% python3 -q
>>> import numpy as np
>>> np.set_printoptions(precision=3, suppress=True, linewidth=100, legacy="1.25")
>>> feats = np.load("a.npy")
>>> feats
array([[ 0.   ,  0.6  , -1.7  ,  1.3  ,  1.4  , -0.8  , -1.5  , -0.7  , -0.7  ,  2.526],
       [-0.2  , -0.1  , -1.   ,  0.   ,  1.7  , -1.7  ,  0.7  , -1.1  , -1.2  , -1.123],
       [ 0.9  , -0.8  ,  2.3  ,  0.4  ,  1.4  , -0.2  ,  1.   ,  0.3  , -0.5  , -3.344],
       [-0.7  ,  0.4  ,  0.8  , -0.3  , -1.   , -0.3  ,  0.7  ,  0.1  , -1.   ,  2.09 ],
       [ 1.1  , -1.5  ,  2.6  ,  0.3  , -1.5  ,  2.1  , -1.1  , -1.5  ,  2.3  , -7.402],
       [-1.   ,  0.1  ,  1.7  ,  0.3  ,  0.5  ,  1.7  ,  1.5  , -0.2  , -1.6  ,  1.303],
       [-0.5  ,  1.1  ,  1.6  , -1.   , -0.4  ,  0.1  , -0.2  , -1.4  ,  0.7  ,  5.47 ],
       [ 1.2  , -0.5  , -0.7  , -0.7  ,  0.4  , -1.2  , -1.4  ,  0.7  , -0.6  , -2.733],
       [ 1.2  , -1.2  , -1.2  ,  0.1  , -0.1  ,  0.   ,  1.1  ,  1.8  , -0.3  , -5.899],
       [ 0.1  , -0.3  ,  0.6  , -0.4  , -0.8  ,  1.5  ,  0.4  ,  1.   ,  0.6  , -1.953],
       [ 0.5  ,  1.6  , -0.6  ,  2.2  ,  1.2  , -0.3  , -1.6  , -1.3  , -0.6  ,  8.056],
       [ 0.2  ,  1.   , -0.6  ,  0.6  , -0.4  ,  0.6  , -1.2  ,  0.2  , -1.1  ,  5.004],
       [-0.6  , -0.1  ,  0.   , -1.2  ,  0.   ,  0.3  , -0.4  , -1.2  , -0.4  , -0.872],
       [-0.1  ,  0.6  , -1.5  ,  1.1  ,  2.5  , -0.2  ,  2.2  ,  0.8  ,  1.   ,  3.312],
       [ 1.8  , -0.9  ,  0.4  , -0.9  ,  0.4  , -1.2  , -2.1  ,  0.6  ,  1.   , -4.549]])
>>> round(float(np.linalg.norm(feats)), 3)
20.764
>>> np.unravel_index(np.abs(feats).argmax(), feats.shape)
(10, 9)
>>> np.linalg.svd(feats, compute_uv=False)
array([17.411,  6.639,  5.592,  4.061,  3.79 ,  3.178,  2.882,  1.596,  0.893,  0.158])
>>> np.linalg.matrix_rank(feats)
10
>>> print(np.count_nonzero(feats))
145
>>> np.round(feats.mean(axis=0), 3) + 0
array([ 0.26 ,  0.   ,  0.18 ,  0.12 ,  0.353,  0.027, -0.127, -0.127, -0.16 , -0.008])
>>> M2 = np.c_[feats[:, :2] @ np.array([[-2, 0], [0, 1]]), np.array([1, 4, 5, 7, 5, 0, 6, 8, 4, 2, 5, 5, 8, 3, 5])]
>>> M2
array([[ 0. ,  0.6,  1. ],
       [ 0.4, -0.1,  4. ],
       [-1.8, -0.8,  5. ],
       [ 1.4,  0.4,  7. ],
       [-2.2, -1.5,  5. ],
       [ 2. ,  0.1,  0. ],
       [ 1. ,  1.1,  6. ],
       [-2.4, -0.5,  8. ],
       [-2.4, -1.2,  4. ],
       [-0.2, -0.3,  2. ],
       [-1. ,  1.6,  5. ],
       [-0.4,  1. ,  5. ],
       [ 1.2, -0.1,  8. ],
       [ 0.2,  0.6,  3. ],
       [-3.6, -0.9,  5. ]])
>>> print(np.round(np.linalg.lstsq(feats, M2[:, 0])[0], 3) + 0)
[-2.  0.  0.  0.  0.  0.  0.  0.  0.  0.]
>>> np.round(np.linalg.norm(M2 - feats @ np.linalg.lstsq(feats, M2)[0], axis=0), 3) + 0
array([ 0.   ,  0.   , 11.253])
>>> hat = feats @ np.linalg.solve(feats.T @ feats, feats.T)
>>> np.round(np.linalg.eigvalsh(hat), 3) + 0
array([0., 0., 0., 0., 0., 1., 1., 1., 1., 1., 1., 1., 1., 1., 1.])
>>> np.round(hat @ feats[:, 5], 3) + 0
array([-0.8, -1.7, -0.2, -0.3,  2.1,  1.7,  0.1, -1.2,  0. ,  1.5, -0.3,  0.6,  0.3, -0.2, -1.2])
>>> vec = np.array([6, 7, 3, 8, -8, 9, -9, -5, -5, 7])
>>> y = feats @ vec
>>> np.round(np.linalg.pinv(feats) @ feats, 3) + 0
array([[1., 0., 0., 0., 0., 0., 0., 0., 0., 0.],
       [0., 1., 0., 0., 0., 0., 0., 0., 0., 0.],
       [0., 0., 1., 0., 0., 0., 0., 0., 0., 0.],
       [0., 0., 0., 1., 0., 0., 0., 0., 0., 0.],
       [0., 0., 0., 0., 1., 0., 0., 0., 0., 0.],
       [0., 0., 0., 0., 0., 1., 0., 0., 0., 0.],
       [0., 0., 0., 0., 0., 0., 1., 0., 0., 0.],
       [0., 0., 0., 0., 0., 0., 0., 1., 0., 0.],
       [0., 0., 0., 0., 0., 0., 0., 0., 1., 0.],
       [0., 0., 0., 0., 0., 0., 0., 0., 0., 1.]])
>>> rng = np.random.default_rng(397)
>>> y = y + 0.1 * rng.normal(size=15)
>>> y
array([ 29.342, -36.49 , -34.468,  16.78 ,  -8.704,  18.244,  49.146, -24.948, -61.903,  -8.341,
        97.942,  70.096,  -5.737, -19.444, -36.44 ])
>>> beta, *_ = np.linalg.lstsq(feats, y)
>>> beta.round()
array([ 6.,  6.,  3.,  8., -8.,  9., -9., -5., -5.,  7.])
>>> np.round(feats.T @ (y - feats @ beta), 3) + 0
array([0., 0., 0., 0., 0., 0., 0., 0., 0., 0.])
